% ipython --no-banner

In [1]: import numpy as np

In [2]: import numpy.linalg as la

In [3]: np.set_printoptions(suppress=True, linewidth=160)

In [4]: rd = lambda a: np.round(a, 3) + 0

In [5]: A = np.load("a.npy")

In [6]: print(A)
[[1 3 1 3]
 [3 3 3 3]
 [1 3 1 3]
 [3 3 3 3]]

In [7]: print(la.norm(A, axis=1).argmax())
1

In [8]: print(rd(la.norm(A, 2)))
10.325

In [9]: evals, vecs = la.eigh(A)

In [10]: print((evals > 1e-8).sum(), (evals < -1e-8).sum())
1 1

In [11]: print(rd(np.abs(vecs[:, -1])))
[0.413 0.574 0.413 0.574]

In [12]: print(rd(evals))
[-2.325  0.     0.    10.325]

In [13]: U, sv, vt = la.svd(A)

In [14]: vecs = vt[:(sv > 1e-8).sum()]

In [15]: rng = np.random.default_rng(27)

In [16]: vec = A[1] + -1 * A[2] + rng.integers(2) * np.eye(4)[0]

In [17]: print(vec)
[2. 0. 2. 0.]

In [18]: print(rd(np.diag(vecs.T @ vecs)))
[0.5 0.5 0.5 0.5]

In [19]: print(rd(vecs.T @ vecs))
[[0.5 0.  0.5 0. ]
 [0.  0.5 0.  0.5]
 [0.5 0.  0.5 0. ]
 [0.  0.5 0.  0.5]]

In [20]: print(np.allclose(vecs.T @ vecs @ vec, vec))
True

In [21]: print(rd(la.norm(vec - vecs.T @ vecs @ vec)))
0.0

In [22]: labels = rng.permutation(4)

In [23]: print(labels)
[1 0 2 3]

In [24]: B = A[labels][:, labels]

In [25]: print(rd(np.sort(np.abs(la.eigvals(B)))))
[ 0.     0.     2.325 10.325]

In [26]: print(np.allclose(B, A))
False

In [27]: J = np.load("block14.npy")

In [28]: print(J)
[[-5  0  0  0  0  0]
 [ 2  2  0  0  0  0]
 [ 4  5 -5  0  0  0]
 [ 0 -4 -4  4  0  0]
 [ 2 -2 -3 -4  3  0]
 [ 0 -5  1 -4  5  5]]

In [29]: print(rd(np.sort(np.abs(la.eigvals(J)))))
[2. 3. 4. 5. 5. 5.]

In [30]: print(np.allclose(J, J.T))
False

In [31]: print(np.allclose(J @ J.T, J.T @ J))
False

In [32]: print(J @ J)
[[ 25   0   0   0   0   0]
 [ -6   4   0   0   0   0]
 [-30 -15  25   0   0   0]
 [-24 -44   4  16   0   0]
 [-20  -9  22 -28   9   0]
 [  4 -24   1 -56  40  25]]

In [33]: print(rd(np.abs(la.eigvals(J)).max()))
5.0

In [34]: print(rd(la.det(J)))
3000.0

In [35]: print(np.trace(J))
4

In [36]: th = np.radians(60)

In [37]: r_ = np.eye(6)

In [38]: r_[2, 2] = r_[4, 4] = np.cos(th)

In [39]: r_[2, 4], r_[4, 2] = -np.sin(th), np.sin(th)

In [40]: print(rd(r_))
[[ 1.     0.     0.     0.     0.     0.   ]
 [ 0.     1.     0.     0.     0.     0.   ]
 [ 0.     0.     0.5    0.    -0.866  0.   ]
 [ 0.     0.     0.     1.     0.     0.   ]
 [ 0.     0.     0.866  0.     0.5    0.   ]
 [ 0.     0.     0.     0.     0.     1.   ]]

In [41]: B = J @ r_.T

In [42]: print(rd(la.svd(J, compute_uv=False)), rd(la.svd(B, compute_uv=False)))
[11.119  9.047  7.045  4.106  2.984  0.345] [11.119  9.047  7.045  4.106  2.984  0.345]

In [43]: print(rd(np.abs(B - J).max(axis=0)))
[0.   0.   4.83 0.   4.33 0.  ]

In [44]: print(np.allclose(J @ J.T, B @ B.T))
True

In [45]: print(rd(la.det(r_)), np.trace(r_))
1.0 5.0

In [46]: print(np.allclose(la.norm(J, axis=1), la.norm(B, axis=1)))
True

In [47]: B = J + rng.integers(-2, 3, (6, 5)) @ rng.integers(-2, 3, (5, 6))

In [48]: print(B)
[[-3 -2 -5 -4  1  2]
 [ 3 -1 -9  1  2  9]
 [ 3  0 -4 -5 -2 -1]
 [ 1 -5 -9  6  5  6]
 [-1  3  3  1  9  0]
 [-4 -6  3 -8  0  5]]

In [49]: print(np.abs(B - J).sum(axis=1))
[16 25 15 20 25 16]

In [50]: mat = np.load("dump.npy")

In [51]: print(mat)
[[ 0  0  0  0  0  0]
 [ 0  0  0 -1  0  0]
 [ 0  0  0  0  2  0]
 [ 0  0  0  0  0 -1]
 [ 0  0  1  0  0  0]
 [ 0  1  0  0  0  0]]

In [52]: rank = la.matrix_rank(mat)

In [53]: print(rank)
5

In [54]: ns = la.svd(mat)[2][rank:].T

In [55]: print(np.allclose(mat @ ns, 0))
True

In [56]: print(la.matrix_rank(mat.T @ mat), la.matrix_rank(mat @ mat.T))
5 5

In [57]: print([int(la.matrix_rank(mat[:i])) for i in range(1, len(mat) + 1)])
[0, 1, 2, 3, 4, 5]

In [58]: print(ns[:, 0] / ns[np.abs(ns[:, 0]).round(6).argmax(), 0])
[1. 0. 0. 0. 0. 0.]

In [59]: print(ns @ ns.T)
[[1. 0. 0. 0. 0. 0.]
 [0. 0. 0. 0. 0. 0.]
 [0. 0. 0. 0. 0. 0.]
 [0. 0. 0. 0. 0. 0.]
 [0. 0. 0. 0. 0. 0.]
 [0. 0. 0. 0. 0. 0.]]

In [60]: print(mat @ ns)
[[0.]
 [0.]
 [0.]
 [0.]
 [0.]
 [0.]]

In [61]: print([int(la.matrix_rank(np.delete(mat, i, axis=0))) for i in range(6)])
[5, 4, 4, 4, 4, 4]

In [62]: print(mat @ mat.T)
[[0 0 0 0 0 0]
 [0 1 0 0 0 0]
 [0 0 4 0 0 0]
 [0 0 0 1 0 0]
 [0 0 0 0 1 0]
 [0 0 0 0 0 1]]

In [63]: print(rd(la.norm(mat, axis=0)))
[0. 1. 1. 1. 2. 1.]

In [64]: print(rd(la.norm(mat[4], 1)), rd(la.norm(mat[4], np.inf)))
1.0 1.0

In [65]: print(mat[4] @ mat[2])
0

In [66]: print(la.norm(mat, axis=1).argmax())
2

In [67]: print(rd(la.norm(mat) ** 2 / la.norm(mat, 2) ** 2))
2.0

In [68]: labels = rng.permutation(6)

In [69]: print(labels)
[5 1 4 0 3 2]

In [70]: B = mat[labels][:, labels]

In [71]: print(np.diag(B))
[0 0 0 0 0 0]

In [72]: print(rd(la.det(B)), rd(la.det(mat[labels])))
0.0 0.0

In [73]: print(rd(np.sort(np.abs(la.eigvals(B)))))
[0.    1.    1.    1.    1.414 1.414]
